% ipython --no-banner

In [1]: import numpy as np

In [2]: np.set_printoptions(precision=4, suppress=True, linewidth=100)

In [3]: def tidy(a):
   ...:     return np.round(a, 4) + 0
   ...: 

In [4]: rng = np.random.default_rng(505)

In [5]: z = rng.integers(0, 2, 10)

In [6]: F = np.triu((z[:, None] == z) & (rng.random((10, 10)) < 0.8), 1).astype(int)

In [7]: F += F.T

In [8]: F
Out[8]: 
array([[0, 1, 0, 0, 1, 0, 0, 1, 0, 1],
       [1, 0, 0, 1, 0, 0, 0, 0, 0, 1],
       [0, 0, 0, 0, 0, 1, 0, 0, 1, 0],
       [0, 1, 0, 0, 1, 0, 0, 1, 0, 1],
       [1, 0, 0, 1, 0, 0, 0, 0, 0, 1],
       [0, 0, 1, 0, 0, 0, 1, 0, 1, 0],
       [0, 0, 0, 0, 0, 1, 0, 0, 1, 0],
       [1, 0, 0, 1, 0, 0, 0, 0, 0, 1],
       [0, 0, 1, 0, 0, 1, 1, 0, 0, 0],
       [1, 1, 0, 1, 1, 0, 0, 1, 0, 0]])

In [9]: w1 = np.array([[2, 3],
   ...:     [3, -3],
   ...:     [1, 0],
   ...:     [-1, 1],
   ...:     [1, -2],
   ...:     [-1, -3],
   ...:     [2, 0],
   ...:     [-2, -1],
   ...:     [2, 0],
   ...:     [1, -2]])

In [10]: beta = np.array([2, 2])

In [11]: H = np.maximum(F @ w1 + beta, 0)

In [12]: (H > 0).mean(axis=0)
Out[12]: array([1. , 0.4])

In [13]: Z = np.array([[-2, 1], [2, 1]])

In [14]: H @ Z
Out[14]: 
array([[-10,   5],
       [  0,   8],
       [ -6,   3],
       [-10,   5],
       [  0,   8],
       [-10,   9],
       [ -6,   3],
       [  0,   8],
       [ -8,   4],
       [-10,   5]])

In [15]: (H @ Z).round(6).argmax(axis=1)
Out[15]: array([1, 1, 1, 1, 1, 1, 1, 1, 1, 1])

In [16]: w1 @ Z
Out[16]: 
array([[  2,   5],
       [-12,   0],
       [ -2,   1],
       [  4,   0],
       [ -6,  -1],
       [ -4,  -4],
       [ -4,   2],
       [  2,  -3],
       [ -4,   2],
       [ -6,  -1]])

In [17]: tidy(np.trace(np.linalg.pinv(F) @ F))
Out[17]: np.float64(6.0)

In [18]: np.linalg.lstsq(F[:-1].T, F[-1])[2]
Out[18]: np.int32(5)

In [19]: np.allclose(F[:-1].T @ np.linalg.lstsq(F[:-1].T, F[-1])[0], F[-1])
Out[19]: False

In [20]: np.unique(F.round(6), axis=0).shape
Out[20]: (6, 10)

In [21]: try:
    ...:     np.linalg.inv(F)
    ...: except np.linalg.LinAlgError as e:
    ...:     print("failed:", e)
    ...: 
failed: Singular matrix

In [22]: left, s, Vt = np.linalg.svd(F)

In [23]: tidy(s)
Out[23]: array([3.7664, 2.5616, 2.4836, 1.5616, 1.2828, 1.    , 0.    , 0.    , 0.    , 0.    ])

In [24]: np.argmax(s[:-1] / (s[1:] + 1e-6)) + 1
Out[24]: np.int64(6)

In [25]: other = left[:, :6] @ np.diag(s[:6]) @ Vt[:6]

In [26]: tidy(np.linalg.norm(F - other) / np.linalg.norm(F))
Out[26]: np.float64(0.0)

In [27]: np.linalg.matrix_rank(other)
Out[27]: np.int64(6)

In [28]: tidy(np.abs(F - other).max())
Out[28]: np.float64(0.0)

In [29]: tidy(other)
Out[29]: 
array([[0., 1., 0., 0., 1., 0., 0., 1., 0., 1.],
       [1., 0., 0., 1., 0., 0., 0., 0., 0., 1.],
       [0., 0., 0., 0., 0., 1., 0., 0., 1., 0.],
       [0., 1., 0., 0., 1., 0., 0., 1., 0., 1.],
       [1., 0., 0., 1., 0., 0., 0., 0., 0., 1.],
       [0., 0., 1., 0., 0., 0., 1., 0., 1., 0.],
       [0., 0., 0., 0., 0., 1., 0., 0., 1., 0.],
       [1., 0., 0., 1., 0., 0., 0., 0., 0., 1.],
       [0., 0., 1., 0., 0., 1., 1., 0., 0., 0.],
       [1., 1., 0., 1., 1., 0., 0., 1., 0., 0.]])

In [30]: tidy(np.linalg.norm(F - other, 2)), tidy(s[6])
Out[30]: (np.float64(0.0), np.float64(0.0))

In [31]: M = np.array([[-0.6, -0.1, 0.6],
    ...:     [0.1, -0.2, 0.5],
    ...:     [-0.5, -1.4, -0.6],
    ...:     [-0.1, -1.0, -0.5]])

In [32]: M
Out[32]: 
array([[-0.6, -0.1,  0.6],
       [ 0.1, -0.2,  0.5],
       [-0.5, -1.4, -0.6],
       [-0.1, -1. , -0.5]])

In [33]: def softmax(z):
    ...:     e = np.exp(z - z.max(axis=-1, keepdims=True))
    ...:     return e / e.sum(axis=-1, keepdims=True)
    ...: 

In [34]: tidy(softmax(M).sum(axis=1))
Out[34]: array([1., 1., 1., 1.])

In [35]: tidy(softmax(M[2]))
Out[35]: array([0.4326, 0.1759, 0.3915])

In [36]: tidy(softmax(10 * M[2]))
Out[36]: array([0.731 , 0.0001, 0.2689])

In [37]: scores = M @ M.T / np.sqrt(3)

In [38]: tidy(softmax(scores)[2] @ M)
Out[38]: array([-0.3287, -1.0058, -0.3176])

In [39]: x = np.array([4, 5, 2])

In [40]: rhs = M @ x

In [41]: tidy(rhs)
Out[41]: array([ -1.7,   0.4, -10.2,  -6.4])

In [42]: tidy(np.linalg.solve(M.T @ M, M.T @ rhs))
Out[42]: array([4., 5., 2.])

In [43]: rhs = rhs + 0.1 * rng.normal(size=4)

In [44]: tidy(rhs)
Out[44]: array([ -1.7708,   0.2362, -10.161 ,  -6.5552])

In [45]: beta, *_ = np.linalg.lstsq(M, rhs)

In [46]: [round(float(np.linalg.norm(np.linalg.solve(M.T @ M + lam * np.eye(3), M.T @ rhs))), 2) for lam in (0, 1, 10, 100)]
Out[46]: [6.66, 4.99, 1.71, 0.23]

In [47]: tidy(np.linalg.norm(rhs - M @ beta))
Out[47]: np.float64(0.1242)

In [48]: tidy(beta)
Out[48]: array([3.7723, 5.2091, 1.7477])

In [49]: tidy(M.T @ (rhs - M @ beta))
Out[49]: array([0., 0., 0.])

In [50]: data = np.load("w.npy")

In [51]: data
Out[51]: 
array([[2, 0, 2, 0, 2, 0],
       [6, 7, 6, 7, 6, 7],
       [3, 1, 3, 1, 3, 1],
       [2, 0, 2, 0, 2, 0],
       [6, 7, 6, 7, 6, 7],
       [3, 1, 3, 1, 3, 1]])

In [52]: # looks like rank 2

In [53]: left, s, Vt = np.linalg.svd(data)

In [54]: V = Vt[:(s > 1e-8).sum()]

In [55]: x = data[5] + -1 * data[3] + rng.integers(2) * np.eye(6)[5]

In [56]: x
Out[56]: array([1., 1., 1., 1., 1., 1.])

In [57]: tidy(np.linalg.norm(x - V.T @ V @ x))
Out[57]: np.float64(0.0)

In [58]: tidy(np.diag(V.T @ V))
Out[58]: array([0.3333, 0.3333, 0.3333, 0.3333, 0.3333, 0.3333])

In [59]: tidy(np.linalg.norm(data[2] - data[5]))
Out[59]: np.float64(0.0)

In [60]: tidy(np.linalg.norm(data[2], 1)), tidy(np.linalg.norm(data[2], np.inf))
Out[60]: (np.float64(12.0), np.float64(3.0))

In [61]: tidy(np.linalg.norm(data, "nuc"))
Out[61]: np.float64(29.0067)

In [62]: tidy(np.linalg.norm(data, axis=1))
Out[62]: array([ 3.4641, 15.9687,  5.4772,  3.4641, 15.9687,  5.4772])

In [63]: tidy(np.linalg.norm(data, axis=0))
Out[63]: array([ 9.8995, 10.    ,  9.8995, 10.    ,  9.8995, 10.    ])

In [64]: np.linalg.norm(data, axis=1).argmax()
Out[64]: np.int64(1)

In [65]: data[2] @ data[5]
Out[65]: np.int64(30)

In [66]: np.linalg.matrix_rank(data, rtol=0.1)
Out[66]: np.int64(2)

In [67]: np.argsort(-np.linalg.norm(data, axis=0).round(6), kind="stable")[:3]
Out[67]: array([1, 3, 5])

In [68]: u = np.array([-2, -2])

In [69]: np.array([np.convolve(row, u, "same") for row in data])
Out[69]: 
array([[ -4,  -4,  -4,  -4,  -4,  -4],
       [-12, -26, -26, -26, -26, -26],
       [ -6,  -8,  -8,  -8,  -8,  -8],
       [ -4,  -4,  -4,  -4,  -4,  -4],
       [-12, -26, -26, -26, -26, -26],
       [ -6,  -8,  -8,  -8,  -8,  -8]])

In [70]: np.cross(data[5, :3], data[2, :3])
Out[70]: array([0, 0, 0])

In [71]: np.polyval(u, data[5])
Out[71]: array([-8, -4, -8, -4, -8, -4])

In [72]: m1 = np.load("run11.npy")

In [73]: m1
Out[73]: 
array([[-3.,  1.,  0.,  0.,  0.],
       [ 0., -3.,  1.,  0.,  0.],
       [ 0.,  0., -3.,  1.,  0.],
       [ 0.,  0.,  0., -3.,  1.],
       [ 0.,  0.,  0.,  0., -3.]])

In [74]: other = np.linalg.invert(m1)
---------------------------------------------------------------------------
AttributeError                            Traceback (most recent call last)
Cell In[74], line 1
----> 1 other = np.linalg.invert(m1)

AttributeError: module 'numpy.linalg' has no attribute 'invert'

In [75]: other = np.linalg.inv(m1)

In [76]: np.allclose(other, m1.T)
Out[76]: False

In [77]: u, r1 = m1[3], m1[4]

In [78]: u @ u
Out[78]: np.float64(10.0)

In [79]: u @ r1
Out[79]: np.float64(-3.0)

In [80]: p = (u @ r1) / (u @ u) * u

In [81]: np.outer(u, r1)
Out[81]: 
array([[ 0.,  0.,  0.,  0., -0.],
       [ 0.,  0.,  0.,  0., -0.],
       [ 0.,  0.,  0.,  0., -0.],
       [-0., -0., -0., -0.,  9.],
       [ 0.,  0.,  0.,  0., -3.]])

In [82]: tidy(np.linalg.norm(u + r1) ** 2 + np.linalg.norm(u - r1) ** 2)
Out[82]: np.float64(38.0)

In [83]: tidy(p)
Out[83]: array([ 0. ,  0. ,  0. ,  0.9, -0.3])

In [84]: m1 @ m1
Out[84]: 
array([[ 9., -6.,  1.,  0.,  0.],
       [ 0.,  9., -6.,  1.,  0.],
       [ 0.,  0.,  9., -6.,  1.],
       [ 0.,  0.,  0.,  9., -6.],
       [ 0.,  0.,  0.,  0.,  9.]])

In [85]: [int(np.linalg.matrix_rank(np.linalg.matrix_power(m1, p))) for p in range(1, 6)]
Out[85]: [5, 5, 5, 5, 5]

In [86]: Q = m1.astype(float).copy()

In [87]: for j in range(5):
    ...:     Q[:, j] -= Q[:, :j] @ (Q[:, :j].T @ Q[:, j])
    ...:     Q[:, j] /= np.linalg.norm(Q[:, j])
    ...: 

In [88]: Q
Out[88]: 
array([[-1.,  0.,  0.,  0.,  0.],
       [ 0., -1.,  0.,  0.,  0.],
       [ 0.,  0., -1.,  0.,  0.],
       [ 0.,  0.,  0., -1.,  0.],
       [ 0.,  0.,  0.,  0., -1.]])

In [89]: z = rng.permutation(5)

In [90]: other = m1[:, z] * rng.choice([-1, 1], 5)

In [91]: other
Out[91]: 
array([[-0.,  3.,  1.,  0.,  0.],
       [-0., -0., -3.,  0.,  1.],
       [-1., -0.,  0.,  0., -3.],
       [ 3., -0.,  0.,  1.,  0.],
       [-0., -0.,  0., -3.,  0.]])

In [92]: left, _, Vt = np.linalg.svd(m1.T @ other)

In [93]: tidy(np.linalg.lstsq(m1, other)[0])
Out[93]: 
array([[ 0., -1.,  0.,  0.,  0.],
       [ 0.,  0.,  1.,  0.,  0.],
       [ 0.,  0.,  0.,  0.,  1.],
       [-1.,  0.,  0.,  0.,  0.],
       [ 0.,  0.,  0.,  1.,  0.]])

In [94]: tidy(left @ Vt)
Out[94]: 
array([[ 0., -1.,  0.,  0.,  0.],
       [ 0.,  0.,  1.,  0.,  0.],
       [ 0.,  0.,  0.,  0.,  1.],
       [-1.,  0.,  0.,  0.,  0.],
       [ 0.,  0.,  0.,  1.,  0.]])

In [95]: A = np.loadtxt("x.csv", delimiter=",")

In [96]: tidy(A)
Out[96]: 
array([[0.0714, 0.2857, 0.2857, 0.2143, 0.0714, 0.    , 0.0714, 0.    , 0.    ],
       [0.1364, 0.1818, 0.    , 0.1818, 0.    , 0.1364, 0.0909, 0.1818, 0.0909],
       [0.1111, 0.2222, 0.0556, 0.0556, 0.1111, 0.2222, 0.0556, 0.    , 0.1667],
       [0.1786, 0.    , 0.1786, 0.0714, 0.1429, 0.0714, 0.1429, 0.1786, 0.0357],
       [0.1562, 0.125 , 0.1562, 0.0312, 0.1562, 0.125 , 0.0938, 0.0938, 0.0625],
       [0.0333, 0.1667, 0.1   , 0.1   , 0.1667, 0.0667, 0.0667, 0.1667, 0.1333],
       [0.1429, 0.1071, 0.1429, 0.1071, 0.0714, 0.1071, 0.0357, 0.1429, 0.1429],
       [0.0909, 0.1364, 0.1818, 0.0455, 0.1364, 0.0909, 0.0909, 0.0909, 0.1364],
       [0.1481, 0.037 , 0.1481, 0.037 , 0.1481, 0.0741, 0.1481, 0.1111, 0.1481]])

In [97]: tidy(A.sum(axis=1))
Out[97]: array([1., 1., 1., 1., 1., 1., 1., 1., 1.])

In [98]: p = np.eye(9)[3]

In [99]: for _ in range(7):
    ...:     p = p @ A
    ...:     print(p.round(4))
    ...: 
[0.1786 0.     0.1786 0.0714 0.1429 0.0714 0.1429 0.1786 0.0357]
[0.112  0.1614 0.1613 0.0896 0.1169 0.1016 0.0777 0.0787 0.1008]
[0.1188 0.1515 0.1257 0.0982 0.1051 0.1086 0.087  0.1027 0.1024]
[0.1176 0.1478 0.132  0.0989 0.1064 0.1022 0.088  0.1062 0.1009]
[0.1181 0.1478 0.1323 0.098  0.1066 0.1032 0.0878 0.105  0.1012]
[0.118  0.148  0.1322 0.0981 0.1066 0.1032 0.0878 0.1049 0.1013]
[0.118  0.148  0.1322 0.0981 0.1066 0.1032 0.0878 0.1049 0.1013]

In [100]: z = rng.permutation(9)

In [101]: other = A[:, z] * rng.choice([-1, 1], 9)

In [102]: tidy(other)
Out[102]: 
array([[-0.0714,  0.    ,  0.0714, -0.2143, -0.2857, -0.0714,  0.    ,  0.    ,  0.2857],
       [ 0.    , -0.1364,  0.1364, -0.1818,  0.    , -0.0909,  0.1818,  0.0909,  0.1818],
       [-0.1111, -0.2222,  0.1111, -0.0556, -0.0556, -0.0556,  0.    ,  0.1667,  0.2222],
       [-0.1429, -0.0714,  0.1786, -0.0714, -0.1786, -0.1429,  0.1786,  0.0357,  0.    ],
       [-0.1562, -0.125 ,  0.1562, -0.0312, -0.1562, -0.0938,  0.0938,  0.0625,  0.125 ],
       [-0.1667, -0.0667,  0.0333, -0.1   , -0.1   , -0.0667,  0.1667,  0.1333,  0.1667],
       [-0.0714, -0.1071,  0.1429, -0.1071, -0.1429, -0.0357,  0.1429,  0.1429,  0.1071],
       [-0.1364, -0.0909,  0.0909, -0.0455, -0.1818, -0.0909,  0.0909,  0.1364,  0.1364],
       [-0.1481, -0.0741,  0.1481, -0.037 , -0.1481, -0.1481,  0.1111,  0.1481,  0.037 ]])

In [103]: left, _, Vt = np.linalg.svd(A.T @ other)

In [104]: tidy(np.linalg.lstsq(A, other)[0])
Out[104]: 
array([[ 0.,  0.,  1.,  0.,  0.,  0.,  0.,  0.,  0.],
       [ 0.,  0.,  0.,  0.,  0.,  0.,  0.,  0.,  1.],
       [ 0.,  0.,  0.,  0., -1.,  0.,  0.,  0.,  0.],
       [ 0.,  0.,  0., -1.,  0.,  0.,  0.,  0.,  0.],
       [-1.,  0.,  0.,  0.,  0.,  0.,  0.,  0.,  0.],
       [ 0., -1.,  0.,  0.,  0.,  0.,  0.,  0.,  0.],
       [ 0.,  0.,  0.,  0.,  0., -1.,  0.,  0.,  0.],
       [ 0.,  0.,  0.,  0.,  0.,  0.,  1.,  0.,  0.],
       [ 0.,  0.,  0.,  0.,  0.,  0.,  0.,  1.,  0.]])

In [105]: tidy(left @ Vt)
Out[105]: 
array([[ 0.,  0.,  1.,  0.,  0.,  0.,  0.,  0.,  0.],
       [ 0.,  0.,  0.,  0.,  0.,  0.,  0.,  0.,  1.],
       [ 0.,  0.,  0.,  0., -1.,  0.,  0.,  0.,  0.],
       [ 0.,  0.,  0., -1.,  0.,  0.,  0.,  0.,  0.],
       [-1.,  0.,  0.,  0.,  0.,  0.,  0.,  0.,  0.],
       [ 0., -1.,  0.,  0.,  0.,  0.,  0.,  0.,  0.],
       [ 0.,  0.,  0.,  0.,  0., -1.,  0.,  0.,  0.],
       [ 0.,  0.,  0.,  0.,  0.,  0.,  1.,  0.,  0.],
       [ 0.,  0.,  0.,  0.,  0.,  0.,  0.,  1.,  0.]])

In [106]: Q, R = np.linalg.qr(A)

In [107]: Q.shape, R.shape
Out[107]: ((9, 9), (9, 9))

In [108]: tidy(Q.T @ Q)
Out[108]: 
array([[1., 0., 0., 0., 0., 0., 0., 0., 0.],
       [0., 1., 0., 0., 0., 0., 0., 0., 0.],
       [0., 0., 1., 0., 0., 0., 0., 0., 0.],
       [0., 0., 0., 1., 0., 0., 0., 0., 0.],
       [0., 0., 0., 0., 1., 0., 0., 0., 0.],
       [0., 0., 0., 0., 0., 1., 0., 0., 0.],
       [0., 0., 0., 0., 0., 0., 1., 0., 0.],
       [0., 0., 0., 0., 0., 0., 0., 1., 0.],
       [0., 0., 0., 0., 0., 0., 0., 0., 1.]])

In [109]: np.allclose(A @ A.T, A.T @ A)
Out[109]: False

In [110]: tidy(np.abs(np.linalg.eigvals(A)).max())
Out[110]: np.float64(1.0)

In [111]: tidy(np.linalg.det(A))
Out[111]: np.float64(0.0)
